% python3 -q
>>> import numpy as np
>>> np.set_printoptions(precision=3, suppress=True, linewidth=160)
>>> def tidy(a):
...     return np.round(a, 3) + 0
... 
>>> F = np.load("case18.npy")
>>> print(F)
[[ -7.113  -4.587  -0.434  -5.554  -9.192]
 [  4.548  -0.351  -9.27   11.399   6.933]
 [  5.923  -0.568  -9.029   9.921   7.856]
 [  5.518   0.387 -11.041  11.541   8.499]
 [  4.802   0.049  -9.02   11.828   8.672]
 [ -8.756  -5.286  -0.051  -7.885  -7.824]
 [  6.017  -1.463  -7.302  10.78    9.459]
 [  5.442  -1.673  -9.954  10.89    6.576]
 [ -8.637  -3.173  -0.064  -7.444  -8.326]
 [  5.734  -0.811 -10.133  10.272   9.492]
 [  5.071  -0.144  -9.945   9.112   7.259]
 [  4.922   0.865 -11.256  12.496   8.   ]
 [  6.913  -1.883 -11.278  11.261   6.561]
 [ -9.172  -4.081  -1.252  -6.73   -9.313]
 [ -9.773  -5.852  -2.211  -6.524  -8.557]
 [ -7.768  -4.051  -1.49   -6.659  -8.588]
 [ -6.454  -3.107  -1.1    -7.531  -8.429]
 [ -7.694  -3.099   0.596  -8.874  -8.067]]
>>> other = np.array([[5, 1], [5, 2], [4, 2], [2, 4], [0, 4]])
>>> print(np.linalg.matrix_rank(np.vstack([F, other.T])))
5
>>> print(tidy(np.einsum("ij->j", F)))
[ -10.477  -38.828 -104.234   52.299   11.011]
>>> print(np.vstack([F, other.T]).shape)
(20, 5)
>>> cen = F - F.mean(axis=0)
>>> Uu, sig, VT = np.linalg.svd(cen, full_matrices=False)
>>> print(tidy(cen.mean(axis=0)))
[0. 0. 0. 0. 0.]
>>> print(np.linalg.matrix_rank(cen))
5
>>> print((np.sign(Uu[:, 0]) == np.sign(Uu[0, 0])).astype(int))
[1 0 0 0 0 1 0 0 1 0 0 0 0 1 1 1 1 1]
>>> print(np.abs(Uu[:, 0]).argmax())
17
>>> cen = (F - F.mean(axis=0)) / F.std(axis=0)
>>> print(np.argwhere(np.abs(cen) > 2))
[]
>>> print(tidy(cen.std(axis=0)))
[1. 1. 1. 1. 1.]
>>> beta = np.linalg.lstsq(np.delete(cen, 4, axis=1), cen[:, 4])[0]
>>> print(tidy(beta))
[0.444 0.066 0.148 0.637]
>>> print(tidy(1 - np.var(cen[:, 4] - np.delete(cen, 4, axis=1) @ beta)))
0.984
>>> x0 = np.array([3, 0, 0, 2, 2])
>>> rhs = F @ x0
>>> beta, lr = np.zeros(5), 1 / np.linalg.norm(F, 2) ** 2
>>> for i in range(5):
...     beta -= lr * F.T @ (F @ beta - rhs)
...     if i % 1 == 0: print(i, round(np.linalg.norm(F @ beta - rhs), 3))
... 
0 33.898
1 28.852
2 24.595
3 21.011
4 17.999
>>> print(tidy(np.linalg.cond(F)))
19.112
>>> cen = F - F.mean(axis=0)
>>> V = np.linalg.svd(cen)[2][:2]
>>> other = cen - cen @ V.T @ V
>>> print(np.linalg.norm(other, axis=1).round(6).argmax())
12
>>> print(tidy(other.std(axis=0)))
[0.733 0.859 0.49  0.519 0.487]
>>> print(tidy(np.cov(cen @ V.T, rowvar=False)))
[[230.945   0.   ]
 [  0.      1.614]]
>>> print(tidy(np.linalg.norm(other) / np.linalg.norm(cen)))
0.096
>>> rng = np.random.default_rng(891)
>>> lab = rng.integers(0, 3, 3)
>>> E = np.array([[-1, 0, -1], [1, -2, 2], [2, 2, -2]]) * (lab[:, None] == lab)
>>> print(E)
[[-1  0  0]
 [ 1 -2  0]
 [ 0  0 -2]]
>>> def softmax(z):
...     e = np.exp(z - z.max(axis=-1, keepdims=True))
...     return e / e.sum(axis=-1, keepdims=True)
... 
>>> print(tidy(softmax(E[2])))
[0.468 0.468 0.063]
>>> print(tidy(softmax(E[2] + -1)))
[0.468 0.468 0.063]
>>> print(tidy(softmax(10 * E[2])))
[0.5 0.5 0. ]
>>> att = E @ E.T / np.sqrt(3)
>>> print(softmax(att).round(6).argmax(axis=1))
[0 1 2]
>>> print(tidy(softmax(att + np.triu(np.full(att.shape, -np.inf), 1))))
[[1.    0.    0.   ]
 [0.03  0.97  0.   ]
 [0.083 0.083 0.834]]
>>> print(tidy(softmax(att)))
[[0.533 0.168 0.299]
 [0.029 0.92  0.051]
 [0.083 0.083 0.834]]
>>> cov = np.cov(F, rowvar=False)
>>> print(tidy(F.std(axis=0)))
[6.841 2.005 4.627 9.043 8.226]
>>> print(np.argwhere(np.triu(np.abs(np.corrcoef(F.T)) > 0.8, 1)))
[[0 1]
 [0 2]
 [0 3]
 [0 4]
 [1 2]
 [1 3]
 [1 4]
 [2 3]
 [2 4]
 [3 4]]
>>> print(tidy(np.linalg.eigvalsh(cov)[::-1]))
[230.945   1.614   0.846   0.79    0.505]
>>> print(cov.shape)
(5, 5)
>>> print(np.argsort(-F.std(axis=0).round(6), kind="stable"))
[3 4 0 2 1]
>>> print(tidy(np.corrcoef(F[:, 1], F[:, 3])[0, 1]))
0.884
>>> X = np.loadtxt("arr.csv", delimiter=",")
>>> print(X)
[[-2.433  1.4   -0.5    0.6    0.8  ]
 [-1.834  1.2   -0.2   -0.4    0.6  ]
 [-0.037 -0.2   -0.7   -0.8    0.   ]
 [ 1.531  1.6   -0.4   -0.7   -0.5  ]
 [ 3.93  -0.3    1.1   -0.1   -1.3  ]
 [-4.901 -1.5   -1.3   -0.3    1.6  ]
 [-3.251  1.4    0.4   -0.3    1.1  ]
 [ 4.483  1.5   -1.    -0.8   -1.5  ]
 [ 1.808  2.9   -0.5    0.6   -0.6  ]
 [-1.849 -0.1    0.     0.3    0.6  ]
 [ 0.622  0.2   -0.1   -0.1   -0.2  ]
 [ 0.319 -0.9    0.8    0.9   -0.1  ]
 [-7.169  1.2    0.4    1.5    2.4  ]
 [-1.174 -1.1    1.6   -0.6    0.4  ]
 [ 2.071  0.3    1.9   -0.7   -0.7  ]
 [-5.972 -1.8   -0.2    1.4    2.   ]
 [-6.863 -1.    -0.1   -0.1    2.3  ]
 [ 0.928  1.1    0.3   -1.4   -0.3  ]
 [ 2.436 -0.5    0.4   -0.6   -0.8  ]
 [ 3.001 -0.2    0.5   -0.4   -1.   ]
 [-5.058 -0.5    0.9    0.7    1.7  ]
 [-0.956 -1.1   -0.1    1.8    0.3  ]
 [-2.11   0.3    0.3    2.6    0.7  ]
 [-2.075 -0.8    1.8    0.7    0.7  ]
 [-1.144 -0.2    0.9    0.3    0.4  ]
 [-2.042  0.1   -0.7    0.     0.7  ]
 [ 3.016 -0.4   -0.1    1.8   -1.   ]]
>>> P = X @ np.linalg.solve(X.T @ X, X.T)
>>> print(tidy(P @ X[:, 4]))
[ 0.8  0.6  0.  -0.5 -1.3  1.6  1.1 -1.5 -0.6  0.6 -0.2 -0.1  2.4  0.4 -0.7  2.   2.3 -0.3 -0.8 -1.   1.7  0.3  0.7  0.7  0.4  0.7 -1. ]
>>> print(np.allclose(P @ P, P))
True
>>> other = np.c_[X[:, :4] @ np.array([[-5, 5, 5, -3], [2, -4, -1, -5], [-1, 2, 5, -5], [-4, 3, 5, -4]]), np.array([-3, 3, -3, -3, 0, -3, 2, 1, 0, 0, 1, 1, -2, 2, 1, 1, -3, 1, 0, 0, -1, -1, -2, 1, 0, -1, -2])]
>>> print(tidy(other))
[[ 13.065 -16.965 -13.065   0.399  -3.   ]
 [ 13.37  -15.57  -13.37    2.102   3.   ]
 [  3.685  -3.185  -7.485   7.811  -3.   ]
 [ -1.255  -1.645   0.555  -7.793  -3.   ]
 [-20.95   22.75   24.95  -15.39    0.   ]
 [ 24.005 -22.005 -31.005  29.903  -3.   ]
 [ 19.855 -21.955 -17.155   1.953   2.   ]
 [-15.215  12.015  11.915 -12.749   1.   ]
 [ -5.14   -1.76    6.64  -19.824   0.   ]
 [  7.845  -7.945  -7.645   4.847   0.   ]
 [ -2.21    1.81    1.91   -1.966   1.   ]
 [ -7.795   9.495  10.995  -4.057   1.   ]
 [ 31.845 -35.345 -27.545   7.507  -2.   ]
 [  4.47   -0.07    0.23    3.422   2.   ]
 [ -8.855  10.855  16.055 -14.413   1.   ]
 [ 20.86  -18.86  -22.06   22.316   1.   ]
 [ 32.815 -30.815 -34.315  26.489  -3.   ]
 [  2.86   -3.36   -1.96   -4.184   1.   ]
 [-11.18   13.18   11.68   -4.408   0.   ]
 [-14.305  15.605  15.705  -8.903   0.   ]
 [ 20.59  -19.39  -16.79   10.374  -1.   ]
 [ -4.52    4.82    4.82    1.668  -1.   ]
 [  0.45   -3.35    3.65   -7.07   -2.   ]
 [  4.175  -1.475   2.925  -1.575   1.   ]
 [  3.22   -2.22    0.48   -1.268   0.   ]
 [ 11.11  -12.01  -13.81    9.126  -1.   ]
 [-22.98   21.88   23.98  -13.748  -2.   ]]
>>> print(np.linalg.matrix_rank(other))
5
>>> print(tidy(np.linalg.norm(np.linalg.qr(X)[0].T @ other, axis=0) ** 2 / ((other ** 2).sum(axis=0) + 1e-12)))
[1.    1.    1.    1.    0.274]
>>> x0 = np.array([1, 1, 0, 0, 0])
>>> print(X * x0)
[[-2.433  1.4   -0.     0.     0.   ]
 [-1.834  1.2   -0.    -0.     0.   ]
 [-0.037 -0.2   -0.    -0.     0.   ]
 [ 1.531  1.6   -0.    -0.    -0.   ]
 [ 3.93  -0.3    0.    -0.    -0.   ]
 [-4.901 -1.5   -0.    -0.     0.   ]
 [-3.251  1.4    0.    -0.     0.   ]
 [ 4.483  1.5   -0.    -0.    -0.   ]
 [ 1.808  2.9   -0.     0.    -0.   ]
 [-1.849 -0.1    0.     0.     0.   ]
 [ 0.622  0.2   -0.    -0.    -0.   ]
 [ 0.319 -0.9    0.     0.    -0.   ]
 [-7.169  1.2    0.     0.     0.   ]
 [-1.174 -1.1    0.    -0.     0.   ]
 [ 2.071  0.3    0.    -0.    -0.   ]
 [-5.972 -1.8   -0.     0.     0.   ]
 [-6.863 -1.    -0.    -0.     0.   ]
 [ 0.928  1.1    0.    -0.    -0.   ]
 [ 2.436 -0.5    0.    -0.    -0.   ]
 [ 3.001 -0.2    0.    -0.    -0.   ]
 [-5.058 -0.5    0.     0.     0.   ]
 [-0.956 -1.1   -0.     0.     0.   ]
 [-2.11   0.3    0.     0.     0.   ]
 [-2.075 -0.8    0.     0.     0.   ]
 [-1.144 -0.2    0.     0.     0.   ]
 [-2.042  0.1   -0.     0.     0.   ]
 [ 3.016 -0.4   -0.     0.    -0.   ]]
>>> print(np.linalg.norm(X @ x0) <= np.linalg.norm(X, 2) * np.linalg.norm(x0) + 1e-9)
True
>>> x0 = np.array([0, 3, 0, -2, 0])
>>> rhs = X @ x0
>>> print(tidy(np.linalg.lstsq(X, rhs)[0]))
[ 0.  3.  0. -2.  0.]
>>> rhs = rhs + 0.3 * rng.normal(size=27)
>>> print(tidy(rhs))
[ 2.845  4.858  0.875  6.771 -0.297 -3.486  4.632  5.89   7.455 -0.42   0.081 -4.405  0.261 -1.939  1.956 -8.39  -2.34   5.495  0.12   0.425 -2.941 -7.012
 -4.402 -3.876 -0.696  0.206 -5.621]
>>> beta, *_ = np.linalg.lstsq(X, rhs)
>>> print(tidy(X.T @ (rhs - X @ beta)))
[0. 0. 0. 0. 0.]
>>> print(tidy(beta))
[-0.92   2.948  0.018 -2.129 -2.693]
>>> J = np.load("x.npy")
>>> print(J)
[[ 0.09  -0.09  -0.371]
 [ 0.149 -0.149 -0.572]
 [ 0.06  -0.06  -0.254]
 [ 0.119 -0.119 -0.478]
 [-0.345  0.345  0.915]
 [ 0.09  -0.09  -0.371]
 [-0.09   0.09   0.371]
 [-0.06   0.06   0.254]
 [ 0.345 -0.345 -0.915]
 [ 0.422 -0.422 -0.96 ]]
>>> Uu, sig, VT = np.linalg.svd(J)
>>> V = VT[:(sig > 1e-8).sum()]
>>> x0 = J[0] + -1 * J[8] + rng.integers(2) * np.eye(3)[1]
>>> print(x0)
[-0.255  0.255  0.544]
>>> print(np.allclose(V.T @ V @ x0, x0))
True
>>> print(tidy(V.T @ V))
[[ 0.5 -0.5  0. ]
 [-0.5  0.5  0. ]
 [ 0.   0.   1. ]]
>>> print(np.linalg.matrix_rank(np.vstack([J, x0])))
2
>>> print(tidy(np.linalg.norm(x0 - V.T @ V @ x0)))
0.0
>>> cen = J - J.mean(axis=0)
>>> Uu, sig, VT = np.linalg.svd(cen, full_matrices=False)
>>> print(tidy(sig ** 2 / (sig ** 2).sum()))
[0.992 0.008 0.   ]
>>> print(np.abs(VT[0]).argmax())
2
>>> print(np.searchsorted(np.cumsum(sig ** 2) / (sig ** 2).sum(), 0.9) + 1)
1
>>> print(tidy(VT[0] * np.sign(VT[0, np.abs(VT[0]).argmax()])))
[-0.323  0.323  0.89 ]
>>> print(tidy((sig ** 2).sum() ** 2 / (sig ** 4).sum()))
1.016
>>> print(tidy(cen.mean(axis=0)))
[0. 0. 0.]
>>> print(tidy(sig))
[1.985 0.176 0.   ]
>>> cov = np.cov(J, rowvar=False)
>>> print(tidy(np.polyfit(J[:, 1], J[:, 0], 1)))
[-1.  0.]
>>> print(np.corrcoef(J[:, 1], J[:, 0])[0, 1])
-1.0
>>> print(tidy(np.linalg.eigvalsh(cov)[::-1]))
[0.438 0.003 0.   ]
>>> print(tidy(J.std(axis=0)))
[0.206 0.206 0.559]
>>> print(tidy(np.corrcoef(J.T)))
[[ 1.    -1.    -0.977]
 [-1.     1.     0.977]
 [-0.977  0.977  1.   ]]
>>> print(np.argwhere(np.triu(np.abs(np.corrcoef(J.T)) > 0.8, 1)))
[[0 1]
 [0 2]
 [1 2]]
>>> feats = np.load("layer7.npy")
>>> print(feats)
[[-3 -3  1 -2]
 [ 1  2  0 -2]
 [-3 -3  1 -2]
 [ 0 -3 -3 -3]
 [-2 -1  3  2]]
>>> other = np.array([[3, 3, 3], [3, 0, 3], [2, 2, 2], [1, 3, 0]])
>>> print(feats @ other)
[[-18 -13 -16]
 [  7  -3   9]
 [-18 -13 -16]
 [-18 -15 -15]
 [ -1   6  -3]]
>>> print(np.linalg.matrix_rank(np.vstack([feats, other.T])))
4
>>> print(np.einsum("ij,ij->i", feats, feats))
[23  9 23 27 18]
>>> print(np.einsum("ik,kj->ji", feats, other))
[[-18   7 -18 -18  -1]
 [-13  -3 -13 -15   6]
 [-16   9 -16 -15  -3]]
>>> print(np.linalg.matrix_rank(feats @ other))
3
>>> print(np.vstack([feats, other.T]).shape)
(8, 4)
>>> other = feats[0, 0] * feats[1:] - np.outer(feats[1:, 0], feats[0])
>>> print(other)
[[  0  -3  -1   8]
 [  0   0   0   0]
 [  0   9   9   9]
 [  0  -3  -7 -10]]
>>> print(tidy(feats[:, 0] / feats[0, 0]))
[ 1.    -0.333  1.     0.     0.667]
>>> print(np.flatnonzero(~other.round(6).any(axis=1)))
[1]
